In [1]: import numpy as np

In [2]: np.set_printoptions(precision=3, suppress=True, linewidth=140)

In [3]: rnd = lambda a: np.round(a, 3) + 0

In [4]: feats = np.vander(np.arange(5) - 2, 4, increasing=True)

In [5]: feats
Out[5]: 
array([[ 1, -2,  4, -8],
       [ 1, -1,  1, -1],
       [ 1,  0,  0,  0],
       [ 1,  1,  1,  1],
       [ 1,  2,  4,  8]])

In [6]: x0 = np.array([1, -4, 2, 3])

In [7]: y = feats @ x0

In [8]: np.linalg.solve(feats, y)
LinAlgError: Last 2 dimensions of the array must be square


In [9]: rnd(np.linalg.solve(feats.T @ feats, feats.T @ y))
Out[9]: array([ 1., -4.,  2.,  3.])

In [10]: rng = np.random.default_rng(9513)

In [11]: y = y + 0.05 * rng.normal(size=5)

In [12]: rnd(y)
Out[12]: array([-7.046,  3.985,  0.982,  1.886, 25.   ])

In [13]: c, *_ = np.linalg.lstsq(feats, y)

In [14]: rnd(c)
Out[14]: array([ 0.951, -4.07 ,  2.005,  3.02 ])

In [15]: rnd(feats.T @ (y - feats @ c))
Out[15]: array([0., 0., 0., 0.])

In [16]: rnd(np.linalg.norm(y - feats @ c))
Out[16]: np.float64(0.043)

In [17]: feats.reshape(2, -1)
Out[17]: 
array([[ 1, -2,  4, -8,  1, -1,  1, -1,  1,  0],
       [ 0,  0,  1,  1,  1,  1,  1,  2,  4,  8]])

In [18]: blk = feats.reshape(5, 2, -1)

In [19]: blk.sum(axis=1)
Out[19]: 
array([[  5, -10],
       [  2,  -2],
       [  1,   0],
       [  2,   2],
       [  5,  10]])

In [20]: blk.shape
Out[20]: (5, 2, 2)

In [21]: blk[:, 0]
Out[21]: 
array([[ 1, -2],
       [ 1, -1],
       [ 1,  0],
       [ 1,  1],
       [ 1,  2]])

In [22]: np.einsum("ihd,ihd->ih", blk, blk)
Out[22]: 
array([[ 5, 80],
       [ 2,  2],
       [ 1,  0],
       [ 2,  2],
       [ 5, 80]])

In [23]: np.einsum("ihd,jhd->hij", blk, blk).shape
Out[23]: (2, 5, 5)

In [24]: K = np.array([[0, 0, 0], [0, 1, 0], [0, 0, 0]])

In [25]: left, sigma, Vh = np.linalg.svd(K)

In [26]: sigma
Out[26]: array([1., 0., 0.])

In [27]: np.argmax(sigma[:-1] / (sigma[1:] + 1e-6)) + 1
Out[27]: np.int64(1)

In [28]: other = left[:, :1] @ np.diag(sigma[:1]) @ Vh[:1]

In [29]: rnd(np.linalg.norm(K - other, 2)), sigma[1]
Out[29]: (np.float64(0.0), np.float64(0.0))

In [30]: rnd(np.linalg.norm(K - other) / np.linalg.norm(K))
Out[30]: np.float64(0.0)

In [31]: np.linalg.matrix_rank(other)
Out[31]: np.int64(1)

In [32]: np.linalg.matrix_rank(K, rtol=0.05)
Out[32]: np.int64(1)

In [33]: np.abs(K - other).max()
Out[33]: np.float64(0.0)

In [34]: m1 = np.load("block12.npy")

In [35]: rnd(m1)
Out[35]: 
array([[-0.329,  0.77 , -3.699, -0.895, -0.651,  0.625],
       [-0.986, -1.216,  0.242, -2.427, -1.307, -2.427],
       [ 1.15 , -0.345, -0.751, -0.952,  3.396, -1.246],
       [ 3.614,  0.198,  0.226, -0.979, -1.365,  0.17 ],
       [ 0.329, -3.71 , -0.746,  0.595, -0.082,  1.101],
       [-0.657,  0.071,  1.042, -2.662,  0.68 ,  2.632]])

In [36]: x0 = np.array([3, 9, 3, 0, 3, 9])

In [37]: h = np.maximum(m1 @ x0, 0)

In [38]: rnd(m1 * (h > 1e-9)[:, None])
Out[38]: 
array([[ 0.   ,  0.   ,  0.   ,  0.   ,  0.   ,  0.   ],
       [ 0.   ,  0.   ,  0.   ,  0.   ,  0.   ,  0.   ],
       [ 0.   ,  0.   ,  0.   ,  0.   ,  0.   ,  0.   ],
       [ 3.614,  0.198,  0.226, -0.979, -1.365,  0.17 ],
       [ 0.   ,  0.   ,  0.   ,  0.   ,  0.   ,  0.   ],
       [-0.657,  0.071,  1.042, -2.662,  0.68 ,  2.632]])

In [39]: labels = rng.permutation(6)

In [40]: labels
Out[40]: array([1, 5, 0, 4, 2, 3])

In [41]: other = m1[labels][:, labels]

In [42]: np.allclose(other, m1)
Out[42]: False

In [43]: rnd(np.linalg.det(other)), rnd(np.linalg.det(m1[labels]))
Out[43]: (np.float64(-4096.0), np.float64(4096.0))

In [44]: rnd(np.trace(other))
Out[44]: np.float64(-0.725)

In [45]: np.allclose(m1 @ m1.T, m1.T @ m1)
Out[45]: True

In [46]: m1.inv()
AttributeError: 'numpy.ndarray' object has no attribute 'inv'


In [47]: rnd(np.abs(np.linalg.eigvals(m1)).max())
Out[47]: np.float64(4.0)

In [48]: data = np.load("dump.npy")

In [49]: data
Out[49]: 
array([[ 1, -1,  1, -1],
       [ 1,  0,  0,  0],
       [ 1,  1,  1,  1]])

In [50]: # column 3 repeats column 1

In [51]: def softmax(z):
    ...:     e = np.exp(z - z.max(axis=-1, keepdims=True))
    ...:     return e / e.sum(axis=-1, keepdims=True)
    ...: 

In [52]: rnd(softmax(data[1] + -3))
Out[52]: array([0.475, 0.175, 0.175, 0.175])

In [53]: rnd(softmax(data[1]))
Out[53]: array([0.475, 0.175, 0.175, 0.175])

In [54]: S = data @ data.T / np.sqrt(4)

In [55]: rnd(softmax(S + np.triu(np.full(S.shape, -np.inf), 1)))
Out[55]: 
array([[1.   , 0.   , 0.   ],
       [0.5  , 0.5  , 0.   ],
       [0.1  , 0.164, 0.736]])

In [56]: rnd(softmax(S))
Out[56]: 
array([[0.736, 0.164, 0.1  ],
       [0.333, 0.333, 0.333],
       [0.1  , 0.164, 0.736]])

In [57]: softmax(S).round(6).argmax(axis=1)
Out[57]: array([0, 0, 2])

In [58]: rnd(softmax(S)[1] @ data)
Out[58]: array([1.   , 0.   , 0.667, 0.   ])

In [59]: x0 = np.array([-5, 3, 5, 2])

In [60]: data @ (2 * x0)
Out[60]: array([-10, -10,  10])

In [61]: data * x0
Out[61]: 
array([[-5, -3,  5, -2],
       [-5,  0,  0,  0],
       [-5,  3,  5,  2]])

In [62]: np.einsum("ij,j->i", data, x0)
Out[62]: array([-5, -5,  5])

In [63]: data @ np.eye(4)[0]
Out[63]: array([1., 1., 1.])

In [64]: M = np.load("m.npy")

In [65]: M
Out[65]: 
array([[ 3.605,  2.605,  0.211,  8.605,  1.605],
       [ 2.596,  1.596, -1.808,  7.596,  0.596],
       [ 4.302,  3.302,  1.603,  9.302,  2.302],
       [ 4.72 ,  3.72 ,  2.44 ,  9.72 ,  2.72 ],
       [ 3.577,  2.577,  0.153,  8.577,  1.577],
       [ 3.338,  2.338, -0.324,  8.338,  1.338],
       [ 4.542,  3.542,  2.085,  9.542,  2.542],
       [ 4.273,  3.273,  1.546,  9.273,  2.273],
       [ 4.688,  3.688,  2.375,  9.688,  2.688],
       [ 4.207,  3.207,  1.415,  9.207,  2.207],
       [ 3.878,  2.878,  0.757,  8.878,  1.878],
       [ 2.44 ,  1.44 , -2.12 ,  7.44 ,  0.44 ],
       [ 4.182,  3.182,  1.365,  9.182,  2.182],
       [ 3.119,  2.119, -0.762,  8.119,  1.119],
       [ 3.354,  2.354, -0.292,  8.354,  1.354]])

In [66]: rnd(np.trace(np.linalg.pinv(K) @ K))
Out[66]: np.float64(1.0)

In [67]: np.linalg.lstsq(K[:-1].T, K[-1])[2]
Out[67]: np.int32(1)

In [68]: np.abs(np.diag(np.linalg.qr(K)[1])) > 1e-9
Out[68]: array([False,  True, False])

In [69]: rnd(K @ np.linalg.pinv(K) @ K)
Out[69]: 
array([[0., 0., 0.],
       [0., 1., 0.],
       [0., 0., 0.]])

In [70]: np.unique(K.round(6), axis=0).shape
Out[70]: (2, 3)

In [71]: other = np.array([[4, -5], [-5, -5]])

In [72]: Z = np.array([[0, -1], [-3, 1]])

In [73]: F = np.block([[other, np.array([[2, 3], [0, 3]])], [np.zeros((2, 2)), Z]])

In [74]: F
Out[74]: 
array([[ 4., -5.,  2.,  3.],
       [-5., -5.,  0.,  3.],
       [ 0.,  0.,  0., -1.],
       [ 0.,  0., -3.,  1.]])

In [75]: other = np.array([[-4, 3], [5, -3]])

In [76]: Z = np.kron(other, F)

In [77]: np.linalg.matrix_rank(Z)
Out[77]: np.int64(8)

In [78]: Z.shape
Out[78]: (8, 8)

In [79]: rnd(np.linalg.norm(Z, 2)), rnd(np.linalg.norm(other, 2) * np.linalg.norm(F, 2))
Out[79]: (np.float64(64.629), np.float64(64.629))

In [80]: np.allclose(F @ F.T, F.T @ F)
Out[80]: False

In [81]: assert F == F.T
ValueError: The truth value of an array with more than one element is ambiguous. Use a.any() or a.all()


In [82]: np.linalg.determinant(F)
AttributeError: module 'numpy.linalg' has no attribute 'determinant'


In [83]: (F + F.T) / 2
Out[83]: 
array([[ 4. , -5. ,  1. ,  1.5],
       [-5. , -5. ,  0. ,  1.5],
       [ 1. ,  0. ,  0. , -2. ],
       [ 1.5,  1.5, -2. ,  1. ]])

In [84]: rnd(np.sort(np.abs(np.linalg.eigvals(F))))
Out[84]: array([1.303, 2.303, 6.227, 7.227])

In [85]: x0 = np.array([5, 0, 3, -2])

In [86]: feats @ x0
Out[86]: array([33, 10,  5,  6,  1])

In [87]: feats @ (2 * x0)
Out[87]: array([66, 20, 10, 12,  2])

In [88]: feats @ np.ones(4)
Out[88]: array([-5.,  0.,  1.,  4., 15.])

In [89]: np.sign((feats @ x0).round(6))
Out[89]: array([1, 1, 1, 1, 1])

In [90]: feats * x0
Out[90]: 
array([[  5,   0,  12,  16],
       [  5,   0,   3,   2],
       [  5,   0,   0,   0],
       [  5,   0,   3,  -2],
       [  5,   0,  12, -16]])

In [91]: x0 @ feats
ValueError: matmul: Input operand 1 has a mismatch in its core dimension 0, with gufunc signature (n?,k),(k,m?)->(n?,m?) (size 5 is different from 4)
